>>> import numpy as np
>>> from numpy import linalg as LA
>>> np.set_printoptions(suppress=True, linewidth=140)
>>> rnd = lambda a: np.round(a, 4) + 0
>>> feats = np.loadtxt("out13.csv", delimiter=",")
>>> feats
array([[-3.,  0.,  9.,  0., -3.,  9., -3., -3.],
       [-5.,  0., 15.,  0., -5., 15., -5., -5.],
       [-4.,  0., 12.,  0., -4., 12., -4., -4.]])
>>> # null space of dimension 7
>>> left, sv, Vt = LA.svd(feats)
>>> evecs = Vt[:(sv > 1e-8).sum()]
>>> rng = np.random.default_rng(9546)
>>> x0 = feats[1] + -3 * feats[0] + rng.integers(2) * np.eye(8)[4]
>>> x0
array([  4.,   0., -12.,   0.,   5., -12.,   4.,   4.])
>>> print(np.allclose(evecs.T @ evecs @ x0, x0))
False
>>> LA.matrix_rank(np.vstack([feats, x0]))
np.int64(2)
>>> rnd(LA.norm(x0 - evecs.T @ evecs @ x0))
np.float64(0.977)
>>> [round(float(x), 4) for x in LA.svd(feats, compute_uv=False)[:3]]
[33.1662, 0.0, 0.0]
>>> rnd(LA.norm(feats, 2) / LA.norm(feats))
np.float64(1.0)
>>> LA.cond(feats) > 100
np.True_
>>> np.argsort(-LA.norm(feats, axis=0).round(6), kind="stable")[:3]
array([2, 5, 0])
>>> K = np.array([[-8, 7, -3], [8, 1, 5], [-8, 4, -4], [9, -1, 8], [-5, -5, 6]])
>>> K[:, 0] = 5 * K[:, 2]
>>> K
array([[-15,   7,  -3],
       [ 25,   1,   5],
       [-20,   4,  -4],
       [ 40,  -1,   8],
       [ 30,  -5,   6]])
>>> # looks like rank 2
>>> rank = LA.matrix_rank(K)
>>> rank
np.int64(2)
>>> N = LA.svd(K)[2][rank:].T
>>> print(rnd(K @ N))
[[0.]
 [0.]
 [0.]
 [0.]
 [0.]]
>>> [int(LA.matrix_rank(K[:, :j + 1])) for j in range(3)]
[1, 2, 2]
>>> np.allclose(K @ N, 0)
True
>>> x0 = np.array([0, 2, 0])
>>> print((K * x0).sum(axis=1))
[ 14   2   8  -2 -10]
>>> K @ np.eye(3)[1]
array([ 7.,  1.,  4., -1., -5.])
>>> print(np.einsum("ij,j->i", K, x0))
[ 14   2   8  -2 -10]
>>> K @ (2 * x0)
array([ 28,   4,  16,  -4, -20])
>>> E = np.load("dump.npy")
>>> E
array([[6., 5., 5., 5., 0., 0., 5., 0., 5.],
       [5., 6., 5., 5., 0., 0., 5., 0., 5.],
       [5., 5., 6., 5., 0., 0., 5., 0., 5.],
       [5., 5., 5., 6., 0., 0., 5., 0., 5.],
       [0., 0., 0., 0., 6., 5., 0., 5., 0.],
       [0., 0., 0., 0., 5., 6., 0., 5., 0.],
       [5., 5., 5., 5., 0., 0., 6., 0., 5.],
       [0., 0., 0., 0., 5., 5., 0., 6., 0.],
       [5., 5., 5., 5., 0., 0., 5., 0., 6.]])
>>> rank = LA.matrix_rank(feats)
>>> print(rank)
1
>>> N = LA.svd(feats)[2][rank:].T
>>> LA.matrix_rank(feats.T @ feats), LA.matrix_rank(feats @ feats.T)
(np.int64(1), np.int64(1))
>>> [int(LA.matrix_rank(feats[:i])) for i in range(1, len(feats) + 1)]
[1, 1, 1]
>>> Q, evecs = LA.qr(E[:, :7])[0], LA.qr(E[:, 7:])[0]
>>> sv = LA.svd(Q.T @ evecs, compute_uv=False)
>>> rnd(LA.norm(Q @ Q.T - evecs @ evecs.T, 2))
np.float64(1.0)
>>> rnd(np.degrees(np.arccos(sv.clip(0, 1))))
array([4.9522, 7.5816])
>>> (sv > 0.9).sum()
np.int64(2)
>>> A = np.load("test0.npy")
>>> A
array([[-5.3676, -0.2845, -7.3362, -1.2917, -3.9522],
       [-2.5905, -3.8633, -5.8956,  4.5907,  4.7467],
       [ 6.5553, -0.6734, -4.2733,  4.5606,  4.185 ],
       [ 2.6403,  2.8808,  4.3136, -4.9117, -6.4806],
       [-2.986 , -4.2193, -1.8393, -0.5057, -8.3452],
       [-0.3203,  4.7849, -7.7579,  3.7154,  1.7361],
       [-2.4877,  2.853 ,  8.9424,  2.2559,  0.7855],
       [-1.3023,  4.6134,  2.684 , -2.9972, -7.7996],
       [-1.0455,  1.5134,  0.8866,  1.9512, -9.5929],
       [-2.038 ,  7.6441, -1.6907, -2.9921, -5.0599],
       [ 9.4495, -1.7467, -0.9962, -0.5653, -2.5189],
       [-2.3182, -6.2517,  2.8655,  0.3203,  6.8723],
       [-6.0823,  5.1458, -2.75  ,  4.8749, -2.2803],
       [-2.9809, -5.0844,  0.0198,  6.3658, -4.9739],
       [-1.5853,  6.3893,  6.3773,  0.2052,  3.9939],
       [ 4.9876,  7.8952, -0.2689, -0.1559, -3.5629],
       [-2.2677,  5.8034,  5.7888, -5.257 ,  0.1771]])
>>> cen = A - A.mean(axis=0)
>>> left, sv, Vt = LA.svd(cen, full_matrices=False)
>>> rnd(cen.mean(axis=0))
array([0., 0., 0., 0., 0.])
>>> np.abs(left[:, 0]).argmax()
np.int64(1)
>>> np.abs(Vt[0]).argmax()
np.int64(1)
>>> rnd((sv ** 2).sum() ** 2 / (sv ** 4).sum())
np.float64(4.1208)
>>> rnd(sv ** 2 / (sv ** 2).sum())
array([0.3458, 0.246 , 0.1787, 0.1613, 0.0683])
>>> np.searchsorted(np.cumsum(sv ** 2) / (sv ** 2).sum(), 0.9) + 1
np.int64(4)
>>> print(rnd(np.abs(Vt[-1])))
[0.1432 0.2013 0.3008 0.8889 0.2416]
>>> left, sv, Vt = LA.svd(A, full_matrices=False)
>>> rnd(left.T @ A @ Vt.T)
array([[24.4948,  0.    ,  0.    ,  0.    ,  0.    ],
       [ 0.    , 20.5079,  0.    ,  0.    ,  0.    ],
       [ 0.    ,  0.    , 16.8292,  0.    ,  0.    ],
       [ 0.    ,  0.    ,  0.    , 16.4244,  0.    ],
       [ 0.    ,  0.    ,  0.    ,  0.    , 11.245 ]])
>>> rnd(sv)
array([24.4948, 20.5079, 16.8292, 16.4244, 11.245 ])
>>> print(rnd(Vt @ Vt.T))
[[1. 0. 0. 0. 0.]
 [0. 1. 0. 0. 0.]
 [0. 0. 1. 0. 0.]
 [0. 0. 0. 1. 0.]
 [0. 0. 0. 0. 1.]]
>>> z = rng.permutation(5)
>>> other = A[:, z] * rng.choice([-1, 1], 5)
>>> other
array([[-5.3676,  7.3362, -3.9522,  1.2917, -0.2845],
       [-2.5905,  5.8956,  4.7467, -4.5907, -3.8633],
       [ 6.5553,  4.2733,  4.185 , -4.5606, -0.6734],
       [ 2.6403, -4.3136, -6.4806,  4.9117,  2.8808],
       [-2.986 ,  1.8393, -8.3452,  0.5057, -4.2193],
       [-0.3203,  7.7579,  1.7361, -3.7154,  4.7849],
       [-2.4877, -8.9424,  0.7855, -2.2559,  2.853 ],
       [-1.3023, -2.684 , -7.7996,  2.9972,  4.6134],
       [-1.0455, -0.8866, -9.5929, -1.9512,  1.5134],
       [-2.038 ,  1.6907, -5.0599,  2.9921,  7.6441],
       [ 9.4495,  0.9962, -2.5189,  0.5653, -1.7467],
       [-2.3182, -2.8655,  6.8723, -0.3203, -6.2517],
       [-6.0823,  2.75  , -2.2803, -4.8749,  5.1458],
       [-2.9809, -0.0198, -4.9739, -6.3658, -5.0844],
       [-1.5853, -6.3773,  3.9939, -0.2052,  6.3893],
       [ 4.9876,  0.2689, -3.5629,  0.1559,  7.8952],
       [-2.2677, -5.7888,  0.1771,  5.257 ,  5.8034]])
>>> left, _, Vt = LA.svd(A.T @ other)
>>> rnd(LA.lstsq(A, other)[0])
array([[ 1.,  0.,  0.,  0.,  0.],
       [ 0.,  0.,  0.,  0.,  1.],
       [ 0., -1.,  0.,  0.,  0.],
       [ 0.,  0.,  0., -1.,  0.],
       [ 0.,  0.,  1.,  0.,  0.]])
>>> z
array([0, 2, 4, 3, 1])
>>> z = A[:, 3] > np.median(A[:, 3])
>>> u = A[z].mean(axis=0) - A[~z].mean(axis=0)
>>> rnd(u)
array([-1.5788, -3.4165, -1.7767,  5.6317,  3.9124])
>>> print(z.astype(int))
[0 1 1 0 0 1 1 0 1 0 0 1 1 1 0 0 0]
>>> F = np.loadtxt("arr.csv", delimiter=",")
>>> print(F)
[[ 0. -1. -1. -3.  1.]
 [ 1.  0.  4. -1.  0.]
 [ 1. -4.  0.  5. -1.]
 [ 3.  1. -5.  0. -2.]
 [-1.  0.  1.  2.  0.]]
>>> left, sv, Vt = LA.svd(F)
>>> evecs = Vt[:(sv > 1e-8).sum()]
>>> x0 = F[0] + 2 * F[2] + rng.integers(2) * np.eye(5)[0]
>>> x0
array([ 2., -9., -1.,  7., -1.])
>>> print(rnd(LA.norm(x0 - evecs.T @ evecs @ x0)))
0.0
>>> P = np.triu(np.array([[-1, 3, -2, -1, 1],
...     [1, 1, 2, 3, -2],
...     [3, 0, -3, -3, 3],
...     [-2, -1, 0, -2, 3],
...     [-1, 2, 3, -1, 2]]), 1) + np.eye(5)
>>> other = P @ F @ LA.inv(P)
>>> print(rnd(LA.det(other)))
0.0
>>> other
array([[   -3.,    15.,   -19.,  -119.,   452.],
       [   14.,   -47.,   109.,   487., -1904.],
       [  -11.,    26.,   -56.,  -246.,   974.],
       [    0.,     1.,    -4.,    -9.,    39.],
       [   -1.,     3.,    -7.,   -29.,   115.]])
>>> J = np.load("data.npy")
>>> rnd(J)
array([[-5.5495,  3.752 ,  0.6012, -1.    , -1.124 ,  2.    ],
       [ 1.6099,  2.259 ,  3.4345, -1.    , -1.8705,  2.    ],
       [ 2.2151,  3.037 ,  4.126 , -1.    , -1.4815,  2.    ],
       [-0.1957,  2.5118,  2.6581, -1.    , -1.7441,  2.    ],
       [-1.3553,  0.7474,  1.1961, -1.    , -2.6263,  2.    ],
       [-5.1563,  0.2707, -0.9428, -1.    , -2.8646,  2.    ],
       [ 2.942 ,  2.0051,  3.9735, -1.    , -1.9975,  2.    ],
       [ 2.0886, -1.2209,  1.9339, -1.    , -3.6105,  2.    ],
       [-2.8164,  2.2897,  1.2366, -1.    , -1.8551,  2.    ],
       [-1.8041, -3.0144, -0.9093, -1.    , -4.5072,  2.    ]])
>>> # rows and columns are dependent
>>> other = J / np.sqrt((J ** 2).mean(axis=1, keepdims=True))
>>> rnd(other[2])
array([ 0.8762,  1.2013,  1.632 , -0.3955, -0.586 ,  0.7911])
>>> rank = LA.matrix_rank(J)
>>> rank
np.int64(3)
>>> N = LA.svd(J)[2][rank:].T
>>> [int(LA.matrix_rank(np.delete(J, i, axis=0))) for i in range(10)]
[3, 3, 3, 3, 3, 3, 3, 3, 3, 3]
>>> print([int(LA.matrix_rank(J[:i])) for i in range(1, len(J) + 1)])
[1, 2, 3, 3, 3, 3, 3, 3, 3, 3]
>>> x0 = np.array([-3, 2, -3, 3, 1, -3])
>>> rnd(J @ x0)
array([ 12.2246, -21.4855, -23.4309, -13.1078,  -9.6536,   6.9741, -27.7339, -27.1197,  -1.5365, -11.3962])
>>> rnd((J * x0).sum(axis=1))
array([ 12.2246, -21.4855, -23.4309, -13.1078,  -9.6536,   6.9741, -27.7339, -27.1197,  -1.5365, -11.3962])
>>> x0 @ J
Traceback (most recent call last):
  File "<python-input-95>", line 1, in <module>
    x0 @ J
    ~~~^~~
ValueError: matmul: Input operand 1 has a mismatch in its core dimension 0, with gufunc signature (n?,k),(k,m?)->(n?,m?) (size 10 is different from 6)
>>> (J @ x0).argmax()
np.int64(0)
>>> left, sv, Vt = LA.svd(J)
>>> print(rnd(sv))
[12.7327 10.3993  7.226   0.      0.      0.    ]
>>> print(np.argmax(sv[:-1] / (sv[1:] + 1e-6)) + 1)
3
>>> other = left[:, :3] @ np.diag(sv[:3]) @ Vt[:3]
>>> rnd(np.abs(J - other).max())
np.float64(0.0)
>>> rnd(LA.norm(J - other) / LA.norm(J))
np.float64(0.0)
>>> rnd(LA.norm(J - other, 2)), rnd(sv[3])
(np.float64(0.0), np.float64(0.0))
>>> LA.matrix_rank(other)
np.int64(3)
>>> LA.matrix_rank(J, rtol=0.05)
np.int64(3)
>>> X = np.loadtxt("w.csv", delimiter=",")
>>> X
array([[ -1.5423,  -0.0143,   0.1026,  -0.0009,  -0.3321, -42.6533,  -0.0089],
       [ -4.5916,   0.0122,  -0.8199,  -0.0008,   0.1378,  20.2252,  -0.004 ],
       [  0.6899,  -0.0067,  -0.7405,  -0.002 ,   0.1575, -14.3849,  -0.0086],
       [ -6.7519,   0.0133,   0.1022,  -0.0005,  -0.1513,  -3.3792,   0.0017],
       [  1.4029,   0.0271,  -1.2471,   0.001 ,  -0.0376, -13.4376,   0.0076],
       [ -5.5717,   0.0085,   0.4883,  -0.0033,  -0.189 ,  22.1123,   0.0005],
       [ -2.986 ,  -0.0185,  -0.5634,   0.0004,   0.0582,  -7.5951,   0.01  ],
       [  2.0966,  -0.0087,  -0.8319,   0.0004,  -0.3931,  36.0106,   0.0095],
       [  1.4636,   0.0032,   1.0098,  -0.0005,  -0.2197,  12.9791,   0.0091],
       [ -3.4068,   0.0059,  -0.8163,   0.0002,  -0.0392,  16.3178,   0.0025],
       [ -5.3401,   0.0418,   0.2339,   0.001 ,  -0.0171, -43.5385,   0.004 ]])
>>> # column 5 is much longer than the rest
>>> u = np.array([2, -5])
>>> rnd(np.polyval(u, X[6]))
array([-10.972 ,  -5.037 ,  -6.1268,  -4.9992,  -4.8836, -20.1902,  -4.98  ])
>>> x0 = np.array([1, 3, 2, 1, 0, 1, 2])
>>> x0 @ X
Traceback (most recent call last):
  File "<python-input-112>", line 1, in <module>
    x0 @ X
    ~~~^~~
ValueError: matmul: Input operand 1 has a mismatch in its core dimension 0, with gufunc signature (n?,k),(k,m?)->(n?,m?) (size 11 is different from 7)
>>> (X @ x0).argmax()
np.int64(7)
>>> rnd(X @ np.ones(7))
array([-44.4492,  14.9589, -14.2953, -10.1657, -13.2837,  16.8456, -11.0944,  36.8834,  15.2446,  12.0641, -48.615 ])
>>> rnd(X @ (2 * x0))
array([-88.104 ,  28.0432, -30.4306, -19.7678, -28.8628,  35.0808, -23.486 ,  72.8734,  32.9792,  22.6026, -96.5528])
>>> rnd(np.einsum("ij,j->i", X, x0))
array([-44.052 ,  14.0216, -15.2153,  -9.8839, -14.4314,  17.5404, -11.743 ,  36.4367,  16.4896,  11.3013, -48.2764])
>>> rnd((X * x0).sum(axis=1))
array([-44.052 ,  14.0216, -15.2153,  -9.8839, -14.4314,  17.5404, -11.743 ,  36.4367,  16.4896,  11.3013, -48.2764])
>>> blk = np.stack([X, 4 * X, X[::-1]])
>>> rnd(np.einsum("bij,cij->bc", blk, blk))
array([[  6965.3337,  27861.3349,   4496.051 ],
       [ 27861.3349, 111445.3398,  17984.2039],
       [  4496.051 ,  17984.2039,   6965.3337]])
>>> rnd(LA.norm(blk, axis=(1, 2)))
array([ 83.4586, 333.8343,  83.4586])
>>> np.argsort(-LA.norm(X, axis=0).round(6), kind="stable")[:3]
array([5, 0, 2])
>>> LA.matrix_rank(X, rtol=0.1)
np.int64(2)
>>> arr = np.loadtxt("sample5.csv", delimiter=",")
>>> arr
array([[-0.9771, -0.6584, -0.9498,  0.7932,  0.9923,  0.01  , -0.8957,  0.8426],
       [-0.9977,  0.5784,  0.6696,  0.9721,  1.    , -0.9721, -0.9952,  0.9743],
       [-0.1194, -0.821 , -0.7352, -0.8717,  0.9964, -0.9051, -0.8854,  0.9693],
       [ 0.6231,  0.4219,  0.6169,  0.05  , -0.7211,  0.2165, -0.2165, -0.1194],
       [-0.8692,  0.0699,  0.0798,  0.5581,  0.9753, -0.6963, -0.7352,  0.664 ],
       [-0.03  , -0.9069, -0.917 , -0.9587,  0.8337, -0.7114,  0.9104,  0.0997],
       [ 0.3275, -0.7699,  0.537 , -0.9946,  0.9998, -0.999 , -0.2449,  0.9699],
       [-0.5717,  0.3364,  0.4462,  0.4219,  0.4382, -0.3627,  0.1781, -0.2165],
       [ 0.207 , -0.7739, -0.9246, -0.7306, -0.7857,  0.6044,  0.9478, -0.7114],
       [ 0.821 , -0.5915, -0.7531, -0.4301,  0.4301,  0.5227, -0.9876,  0.9595],
       [ 0.7443,  0.5649,  0.6231,  0.5511, -0.7259,  0.6231, -0.9402,  0.5581],
       [-0.9989, -0.6351, -0.0898, -0.4854,  1.    , -0.9994,  0.7014,  0.7616],
       [-0.9837,  0.2355,  0.3714,  0.7259,  0.9967, -0.9232, -0.2913,  0.4382],
       [ 0.9946, -0.9015, -0.8875, -0.9919, -0.9104,  0.5154,  0.1096,  0.6231],
       [-0.9881,  0.4777, -0.8178,  0.9933, -0.9721,  0.982 ,  0.9661, -0.9901],
       [ 0.8178, -0.9391, -0.8854, -0.9876,  0.9871, -0.8764, -0.8538,  0.9816],
       [ 0.8617,  0.3627,  0.4462,  0.03  , -0.9261,  0.6751, -0.5581,  0.02  ],
       [ 0.978 ,  0.1293,  0.8076, -0.9069, -0.6291, -0.508 , -0.4699,  0.5581],
       [ 0.9354, -0.8275, -0.9699, -0.7531, -0.9823,  0.9633,  0.1194, -0.03  ],
       [-0.9963, -0.5299, -0.8455,  0.6858,  0.9953, -0.7531,  0.7064, -0.1489],
       [ 0.3885, -0.6584, -0.3004, -0.9121,  0.9329, -0.8643, -0.1096,  0.7574],
       [ 0.9121, -0.1781,  0.9906, -0.9993,  0.9928, -0.9998,  0.9721,  0.4301],
       [-0.9993,  0.664 ,  0.2543,  0.9914,  0.991 , -0.6291,  0.2165, -0.537 ],
       [-0.9991,  0.04  ,  0.8076, -0.4301,  0.9998, -0.9995,  0.9991, -0.8896],
       [-0.8426,  0.7658, -0.1586,  0.9949, -0.9121,  0.9776, -0.8426, -0.537 ],
       [ 0.9329, -0.1194,  0.9554, -0.9905,  0.9871, -0.9963, -0.5784,  0.9402],
       [-0.9999,  0.9727,  0.8741,  0.9999,  0.9667,  0.1489, -0.7779, -0.6911],
       [-0.03  , -0.1877, -0.5441,  0.6044,  0.8787,  0.3885, -0.9961,  0.9667],
       [-0.9812,  0.8832,  0.9693,  0.8957,  0.9201, -0.9302,  0.8397, -0.8144],
       [ 0.9992, -0.9069, -0.6527, -0.9993, -0.971 , -0.0798,  0.8617,  0.2449],
       [-0.998 , -0.9302, -0.9468, -0.6805,  1.    , -0.9951,  0.6291,  0.8367],
       [ 0.4542,  0.9033,  0.7616,  0.9603, -0.9997,  0.9861,  0.7739, -0.9812],
       [-0.9379,  0.    , -0.8367,  0.9517, -0.0798,  0.8741, -0.2913, -0.3799],
       [-0.9999,  0.354 , -0.7895,  0.9976,  0.9812,  0.2636,  0.537 , -0.7779],
       [ 0.8937, -0.8668,  0.2355, -0.999 ,  0.9897, -0.9963,  0.7818,  0.8397]])
>>> Q, evecs = LA.qr(arr[:, :3])[0], LA.qr(arr[:, 3:])[0]
>>> sv = LA.svd(Q.T @ evecs, compute_uv=False)
>>> rnd(sv)
array([0.9676, 0.8539, 0.5521])
>>> print(rnd(LA.norm(Q @ Q.T - evecs @ evecs.T, 2)))
1.0
>>> (sv > 0.9).sum()
np.int64(1)
>>> rnd(np.degrees(np.arccos(sv.clip(0, 1))))
array([14.6333, 31.3571, 56.4908])
